% ipython --no-banner

In [1]: import numpy as np

In [2]: import numpy.linalg as la

In [3]: np.set_printoptions(precision=2, suppress=True, linewidth=200, floatmode="fixed")

In [4]: rnd = lambda a: np.round(a, 2) + 0

In [5]: out = np.array([[0, 1, 1, 2], [1, 0, 2, 1], [1, 2, 1, 1], [2, 1, 0, 2]])

In [6]: X = out + out.T

In [7]: X
Out[7]: 
array([[0, 2, 2, 4],
       [2, 0, 4, 2],
       [2, 4, 2, 1],
       [4, 2, 1, 4]])

In [8]: def softmax(z):
   ...:     e = np.exp(z - z.max(axis=-1, keepdims=True))
   ...:     return e / e.sum(axis=-1, keepdims=True)
   ...: 

In [9]: rnd(softmax(X[3]))
Out[9]: array([0.46, 0.06, 0.02, 0.46])

In [10]: S = X @ X.T / np.sqrt(4)

In [11]: softmax(S).round(6).argmax(axis=1)
Out[11]: array([0, 1, 2, 3])

In [12]: evals, vecs = la.eigh(X)

In [13]: vec = np.array([1, 1, 2, 2])

In [14]: rnd(vecs * np.maximum(evals, 0) @ vecs.T)
Out[14]: 
array([[2.06, 1.69, 1.66, 2.92],
       [1.69, 2.14, 2.53, 1.81],
       [1.66, 2.53, 3.16, 1.43],
       [2.92, 1.81, 1.43, 4.62]])

In [15]: rnd(vecs * np.abs(evals) @ vecs.T)
Out[15]: 
array([[4.12, 1.38, 1.31, 1.85],
       [1.38, 4.28, 1.06, 1.62],
       [1.31, 1.06, 4.32, 1.87],
       [1.85, 1.62, 1.87, 5.24]])

In [16]: vec @ X @ vec / (vec @ vec), rnd(evals[0]), rnd(evals[-1])
Out[16]: (np.float64(8.4), np.float64(-3.28), np.float64(9.17))

In [17]: [round(float(la.det(X[:i, :i])), 2) + 0 for i in range(1, 5)]
Out[17]: [0.0, -4.0, 24.0, 228.0]
